$ python3 -q
>>> import numpy as np
>>> from numpy import linalg as LA
>>> np.set_printoptions(precision=2, suppress=True, linewidth=100)
>>> X = np.load("x.npy")
>>> print(X)
[[2 1 2 1]
 [2 0 2 2]
 [1 0 1 0]
 [2 1 2 1]]
>>> r = LA.matrix_rank(X)
>>> print(r)
3
>>> ns = LA.svd(X)[2][r:].T
>>> print(np.round(ns @ ns.T, 2) + 0)
[[ 0.5  0.  -0.5  0. ]
 [ 0.   0.   0.   0. ]
 [-0.5  0.   0.5  0. ]
 [ 0.   0.   0.   0. ]]
>>> print(ns.shape)
(4, 1)
>>> print(np.round(ns[:, 0] / ns[np.abs(ns[:, 0]).round(6).argmax(), 0], 2) + 0)
[ 1.  0. -1.  0.]
>>> print([int(LA.matrix_rank(X[:, :j + 1])) for j in range(4)])
[1, 2, 2, 3]
>>> print([int(LA.matrix_rank(X[:i])) for i in range(1, len(X) + 1)])
[1, 2, 3, 3]
>>> print(np.allclose(X @ ns, 0))
True
>>> arr = np.load("layer18.npy")
>>> print(arr)
[[  1.28   0.68 -13.03]
 [  3.28   2.86 -11.73]
 [  1.93   2.61 -11.75]
 [  3.62   2.97 -12.85]
 [  3.94   2.16 -13.41]
 [  3.41   0.7  -11.09]
 [  2.64   2.66 -11.34]
 [  5.36   2.27 -13.31]
 [  3.43   2.6  -12.37]
 [  2.7    2.42 -12.88]
 [  1.93   3.9  -11.89]
 [  2.72   4.88 -12.48]
 [  3.5    3.44 -12.42]
 [  3.28   2.13 -12.36]
 [  2.31   1.99 -11.49]
 [  4.5    2.55 -11.82]
 [  3.94   3.23 -11.42]]
>>> O, r_ = LA.qr(arr)
>>> print(round(abs(r_[0, 0]), 2), np.round(LA.norm(arr[:, 0]), 2))
13.65 13.65
>>> print(O @ r_)
[[  1.28   0.68 -13.03]
 [  3.28   2.86 -11.73]
 [  1.93   2.61 -11.75]
 [  3.62   2.97 -12.85]
 [  3.94   2.16 -13.41]
 [  3.41   0.7  -11.09]
 [  2.64   2.66 -11.34]
 [  5.36   2.27 -13.31]
 [  3.43   2.6  -12.37]
 [  2.7    2.42 -12.88]
 [  1.93   3.9  -11.89]
 [  2.72   4.88 -12.48]
 [  3.5    3.44 -12.42]
 [  3.28   2.13 -12.36]
 [  2.31   1.99 -11.49]
 [  4.5    2.55 -11.82]
 [  3.94   3.23 -11.42]]
>>> print(r_)
[[-13.65 -10.27  48.28]
 [  0.    -5.01   8.4 ]
 [  0.     0.    11.95]]
>>> C2 = r_.T @ r_
>>> print(LA.eigvalsh(C2)[::-1])
[2830.51   16.12   14.64]
>>> print(np.diag(C2))
[ 186.37  130.57 2544.34]
>>> print(np.allclose(C2, C2.T))
True
>>> J = np.array([[-7, -5, -8, -7], [7, -6, 3, -1], [8, -5, -3, -1]])
>>> u, r1 = J[1], J[0]
>>> print(u @ r1)
-36
>>> p = (u @ r1) / (u @ u) * u
>>> print(np.outer(u, r1))
[[-49 -35 -56 -49]
 [ 42  30  48  42]
 [-21 -15 -24 -21]
 [  7   5   8   7]]
>>> rng = np.random.default_rng(36356)
>>> other = J + rng.integers(-2, 3, (3, 2)) @ rng.integers(-2, 3, (2, 4))
>>> print(other)
[[ -9  -3 -10 -11]
 [  7  -6   7  -1]
 [  8  -5  -7  -1]]
>>> print(LA.matrix_rank(other - J, tol=1e-8))
2
>>> other = J / LA.norm(J, axis=1, keepdims=True)
>>> C2 = other @ other.T
>>> print((C2 - 2 * np.eye(3)).round(6).argmax(axis=1))
[2 2 1]
>>> print((np.abs(C2) > 0.9).astype(int))
[[1 0 0]
 [0 1 0]
 [0 0 1]]
>>> print(C2[1])
[-0.27  1.    0.8 ]
>>> print(C2.round(2) + 0)
[[ 1.   -0.27  0.  ]
 [-0.27  1.    0.8 ]
 [ 0.    0.8   1.  ]]
>>> vec = np.array([-3, 3, -3, 9])
>>> print(J * vec)
[[ 21 -15  24 -63]
 [-21 -18  -9  -9]
 [-24 -15   9  -9]]
>>> print(LA.norm(J @ vec) <= LA.norm(J, 2) * LA.norm(vec) + 1e-9)
True
>>> print(np.einsum("ij,j->i", J, vec))
[-33 -57 -39]
>>> print(J @ np.ones(4))
[-27.   3.  -1.]
>>> print(J @ np.eye(4)[2])
[-8.  3. -3.]
>>> other = np.array([[-2, 0, 2], [0, 1, 0], [1, 2, 2]])
>>> other[-1] = other[0]
>>> m1 = other + 0.1 * np.eye(3)
>>> print(m1)
[[-1.9  0.   2. ]
 [ 0.   1.1  0. ]
 [-2.   0.   2.1]]
>>> T = np.stack([m1, 4 * m1, m1[::-1]])
>>> print(LA.matrix_rank(T))
[3 3 3]
>>> print(LA.norm(T, axis=(1, 2)))
[ 4.15 16.6   4.15]
>>> print((T @ m1.T).shape)
(3, 3, 3)
>>> print(LA.det(T))
[ 0.01  0.7  -0.01]
>>> print(T.shape)
(3, 3, 3)
>>> print(np.allclose(m1, m1.T))
False
>>> print((m1 + m1.T) / 2)
[[-1.9  0.   0. ]
 [ 0.   1.1  0. ]
 [ 0.   0.   2.1]]
>>> print(np.sort(np.abs(LA.eigvals(m1))))
[0.1 0.1 1.1]
>>> print(round(float(np.abs(LA.eigvals(m1)).max()), 2))
1.1
>>> print(np.allclose(m1 @ m1.T, m1.T @ m1))
False
>>> print((m1 - m1.T) / 2)
[[ 0.  0.  2.]
 [ 0.  0.  0.]
 [-2.  0.  0.]]
>>> print(LA.matrix_power(m1, 3))
[[-0.06  0.    0.06]
 [ 0.    1.33  0.  ]
 [-0.06  0.    0.06]]
>>> Uu, sv, VT = LA.svd(m1)
>>> print(np.argmax(sv[:-1] / (sv[1:] + 1e-6)) + 1)
2
>>> print(sv.round(2) + 0)
[4.  1.1 0. ]
>>> other = Uu[:, :2] @ np.diag(sv[:2]) @ VT[:2]
>>> print(np.round(np.abs(m1 - other).max(), 2))
0.0
>>> print(round(LA.norm(m1 - other, 2), 2), np.round(sv[2], 2))
0.0 0.0
>>> print(other)
[[-1.9  0.   2. ]
 [ 0.   1.1  0. ]
 [-2.   0.   2.1]]
>>> W0 = np.loadtxt("a.csv", delimiter=",")
>>> print(W0)
[[ 0.5   0.   -0.87  0.  ]
 [ 0.    1.    0.    0.  ]
 [ 0.87  0.    0.5   0.  ]
 [ 0.    0.    0.    1.  ]]
>>> O, r_ = LA.qr(W0)
>>> print(O @ r_)
[[ 0.5   0.   -0.87  0.  ]
 [ 0.    1.    0.    0.  ]
 [ 0.87  0.    0.5   0.  ]
 [ 0.    0.    0.    1.  ]]
>>> print(np.abs(np.diag(r_)))
[1. 1. 1. 1.]
>>> print(r_.round(2) + 0)
[[-1.  0.  0.  0.]
 [ 0.  1.  0.  0.]
 [ 0.  0.  1.  0.]
 [ 0.  0.  0.  1.]]
>>> print(O)
[[-0.5   0.   -0.87  0.  ]
 [-0.    1.    0.    0.  ]
 [-0.87 -0.    0.5   0.  ]
 [-0.   -0.   -0.    1.  ]]
>>> lab = rng.permutation(4)
>>> print(lab)
[0 3 1 2]
>>> other = O[lab][:, lab]
>>> print(np.diag(other))
[-0.5  1.   1.   0.5]
>>> print(np.trace(other))
2.0
>>> lab = rng.permutation(4)
>>> print(lab)
[1 2 0 3]
>>> other = W0[lab][:, lab]
>>> print(np.diag(other))
[1.  0.5 0.5 1. ]
>>> print(round(float(LA.det(other)), 2), np.round(LA.det(W0[lab]), 2))
1.0 1.0
>>> print(np.sort(np.abs(LA.eigvals(other))))
[1. 1. 1. 1.]
>>> print(np.allclose(other, W0))
False
>>> print(np.trace(other))
3.0
>>> print(other)
[[ 1.    0.    0.    0.  ]
 [ 0.    0.5   0.87  0.  ]
 [ 0.   -0.87  0.5   0.  ]
 [ 0.    0.    0.    1.  ]]
>>> other = np.array([[-4, -8, -8], [-4, -9, 1], [-6, -9, 1], [1, 2, -1]])
>>> print(W0 @ other)
[[  3.2    3.79  -4.87]
 [ -4.    -9.     1.  ]
 [ -6.46 -11.43  -6.43]
 [  1.     2.    -1.  ]]
>>> print(np.einsum("ik,kj->ji", W0, other))
[[  3.2   -4.    -6.46   1.  ]
 [  3.79  -9.   -11.43   2.  ]
 [ -4.87   1.    -6.43  -1.  ]]
>>> print(np.round(W0 @ W0.T, 2) + 0)
[[1. 0. 0. 0.]
 [0. 1. 0. 0.]
 [0. 0. 1. 0.]
 [0. 0. 0. 1.]]
>>> print(W0[:, 3] @ W0[:, 0])
0.0
>>> print(LA.pinv(W0))
[[ 0.5   0.    0.87  0.  ]
 [ 0.    1.    0.    0.  ]
 [-0.87  0.    0.5   0.  ]
 [ 0.    0.    0.    1.  ]]
>>> E = np.array([[12.29, -1.12, -0.33],
...     [3.57, 0.12, 1.34],
...     [5.39, -1.33, -2.13],
...     [-3.1, 0.1, -0.57],
...     [-1.33, 0.39, 1.28],
...     [6.4, -1.03, -1.16],
...     [-12.53, 1.05, 0.07],
...     [12.56, -1.04, -0.07],
...     [11.91, -1.13, -0.61],
...     [8.16, -0.53, 0.57],
...     [4.14, -0.68, -0.8],
...     [8.05, -0.52, 0.48],
...     [-3.92, 1.03, 1.23],
...     [5.55, -1.0, -1.94],
...     [-1.64, 0.64, 0.74],
...     [-3.59, 0.88, 1.45],
...     [12.19, -1.0, -0.45],
...     [0.93, 0.26, 0.8],
...     [-7.46, 0.66, 0.02],
...     [-7.16, 0.7, 0.25],
...     [2.79, -0.13, 0.36]])
>>> print(E)
[[ 12.29  -1.12  -0.33]
 [  3.57   0.12   1.34]
 [  5.39  -1.33  -2.13]
 [ -3.1    0.1   -0.57]
 [ -1.33   0.39   1.28]
 [  6.4   -1.03  -1.16]
 [-12.53   1.05   0.07]
 [ 12.56  -1.04  -0.07]
 [ 11.91  -1.13  -0.61]
 [  8.16  -0.53   0.57]
 [  4.14  -0.68  -0.8 ]
 [  8.05  -0.52   0.48]
 [ -3.92   1.03   1.23]
 [  5.55  -1.    -1.94]
 [ -1.64   0.64   0.74]
 [ -3.59   0.88   1.45]
 [ 12.19  -1.    -0.45]
 [  0.93   0.26   0.8 ]
 [ -7.46   0.66   0.02]
 [ -7.16   0.7    0.25]
 [  2.79  -0.13   0.36]]
>>> T = np.stack([arr, -1 * arr, arr[::-1]])
>>> print(T.shape)
(3, 17, 3)
>>> print(T.sum(axis=0))
[[  3.94   3.23 -11.42]
 [  4.5    2.55 -11.82]
 [  2.31   1.99 -11.49]
 [  3.28   2.13 -12.36]
 [  3.5    3.44 -12.42]
 [  2.72   4.88 -12.48]
 [  1.93   3.9  -11.89]
 [  2.7    2.42 -12.88]
 [  3.43   2.6  -12.37]
 [  5.36   2.27 -13.31]
 [  2.64   2.66 -11.34]
 [  3.41   0.7  -11.09]
 [  3.94   2.16 -13.41]
 [  3.62   2.97 -12.85]
 [  1.93   2.61 -11.75]
 [  3.28   2.86 -11.73]
 [  1.28   0.68 -13.03]]
>>> print(np.einsum("bij,cij->bc", T, T))
[[ 2861.27 -2861.27  2809.53]
 [-2861.27  2861.27 -2809.53]
 [ 2809.53 -2809.53  2861.27]]
